>>> import numpy as np
>>> np.set_printoptions(precision=2, suppress=True, linewidth=120)
>>> data = np.loadtxt("a.csv", delimiter=",")
>>> data
array([[-0.48,  0.09,  0.83,  0.05, -0.26],
       [ 0.22, -0.59,  0.4 , -0.12,  0.66],
       [-0.48, -0.05, -0.2 ,  0.76,  0.39],
       [-0.45,  0.46, -0.11, -0.55,  0.53],
       [ 0.54,  0.66,  0.31,  0.32,  0.28]])
>>> np.round(np.linalg.det(data.T), 2)
np.float64(1.0)
>>> round(np.linalg.det(2 * data), 2), round(np.linalg.det(data), 2)
(np.float64(32.0), np.float64(1.0))
>>> C2 = data.T @ data
>>> (data @ data.T).shape
(5, 5)
>>> C2.round(2) + 0
array([[1., 0., 0., 0., 0.],
       [0., 1., 0., 0., 0.],
       [0., 0., 1., 0., 0.],
       [0., 0., 0., 1., 0.],
       [0., 0., 0., 0., 1.]])
>>> w1 = np.array([[2, -2], [-2, 0], [-1, -2], [2, 2], [-2, -2]])
>>> b = np.array([6, 8])
>>> hid = np.maximum(data @ w1 + b, 0)
>>> hid
array([[ 4.65,  7.91],
       [ 5.66,  5.19],
       [ 6.08, 10.11],
       [ 2.15,  6.96],
       [ 5.54,  6.39]])
>>> cent = np.array([[1, 0], [0, 0]])
>>> w1 @ cent
array([[ 2,  0],
       [-2,  0],
       [-1,  0],
       [ 2,  0],
       [-2,  0]])
>>> (hid @ cent).round(6).argmax(axis=1)
array([0, 0, 0, 0, 0])
>>> x = np.array([0, 2, 3, 2, 1])
>>> np.abs(np.linalg.eigvals(data))
array([1., 1., 1., 1., 1.])
>>> np.sort(np.abs(np.degrees(np.angle(np.linalg.eigvals(data)))))
array([  0.  , 108.28, 108.28, 162.4 , 162.4 ])
>>> print(5 - np.linalg.matrix_rank(data - np.eye(5), tol=1e-8))
1
>>> [p for p in range(1, 25) if np.allclose(np.linalg.matrix_power(data, p), np.eye(5))]
[]
>>> round(np.linalg.norm(x), 2), np.round(np.linalg.norm(data @ x), 2)
(np.float64(4.24), np.float64(4.24))
>>> O, V = np.linalg.qr(data[:, :1])[0], np.linalg.qr(data[:, 1:])[0]
>>> sig = np.linalg.svd(O.T @ V, compute_uv=False)
>>> sig.round(2) + 0
array([0.])
>>> m1 = np.loadtxt("x.csv", delimiter=",")
>>> m1
array([[-6., -3.,  3.,  8.,  2.,  7.,  6., -9.],
       [ 0., -2.,  9.,  0., -7.,  1.,  7.,  8.],
       [ 0.,  0.,  8.,  2.,  1.,  7.,  3.,  2.],
       [ 0.,  0.,  0.,  6.,  1.,  7.,  4., -3.],
       [ 0.,  0.,  0.,  0., -2.,  7.,  0., -8.],
       [ 0.,  0.,  0.,  0.,  0.,  9., -4., -6.],
       [ 0.,  0.,  0.,  0.,  0.,  0.,  6.,  3.],
       [ 0.,  0.,  0.,  0.,  0.,  0.,  0.,  8.]])
>>> print(round(float(np.abs(np.linalg.eigvals(m1)).max()), 2))
9.0
>>> np.linalg.matrix_power(m1, 2)
array([[  36.,   24.,  -21.,    6.,   16.,  109.,   -8., -100.],
       [   0.,    4.,   54.,   18.,   37.,   21.,   51.,  137.],
       [   0.,    0.,   64.,   28.,    8.,  140.,   22.,  -15.],
       [   0.,    0.,    0.,   36.,    4.,  112.,   20.,  -80.],
       [   0.,    0.,    0.,    0.,    4.,   49.,  -28.,  -90.],
       [   0.,    0.,    0.,    0.,    0.,   81.,  -60., -114.],
       [   0.,    0.,    0.,    0.,    0.,    0.,   36.,   42.],
       [   0.,    0.,    0.,    0.,    0.,    0.,    0.,   64.]])
>>> np.trace(m1)
np.float64(27.0)
>>> x = np.array([8, 9, -6, -3, -9, -8, -8, -1])
>>> y = m1 @ x
>>> y
array([-230.,  -81., -145., -112.,  -30.,  -34.,  -51.,   -8.])
>>> np.linalg.solve(m1, -3 * y)
array([-24., -27.,  18.,   9.,  27.,  24.,  24.,   3.])
>>> O, V = np.linalg.qr(m1[:, :5])[0], np.linalg.qr(m1[:, 5:])[0]
>>> sig = np.linalg.svd(O.T @ V, compute_uv=False)
>>> (sig > 0.9).sum()
np.int64(1)
>>> np.degrees(np.arccos(sig.clip(0, 1)))
array([18.6 , 34.98, 58.77])
>>> rng = np.random.default_rng(9055)
>>> z = rng.integers(0, 2, 6)
>>> feats = (z[:, None] == z) * -2 + np.eye(6)
>>> feats
array([[-1., -2., -2.,  0.,  0.,  0.],
       [-2., -1., -2.,  0.,  0.,  0.],
       [-2., -2., -1.,  0.,  0.,  0.],
       [ 0.,  0.,  0., -1., -2., -2.],
       [ 0.,  0.,  0., -2., -1., -2.],
       [ 0.,  0.,  0., -2., -2., -1.]])
>>> # splits into 2 blocks
>>> (feats != 0).astype(int)
array([[1, 1, 1, 0, 0, 0],
       [1, 1, 1, 0, 0, 0],
       [1, 1, 1, 0, 0, 0],
       [0, 0, 0, 1, 1, 1],
       [0, 0, 0, 1, 1, 1],
       [0, 0, 0, 1, 1, 1]])
>>> np.sort(np.linalg.eigvals(feats).real)
array([-5., -5.,  1.,  1.,  1.,  1.])
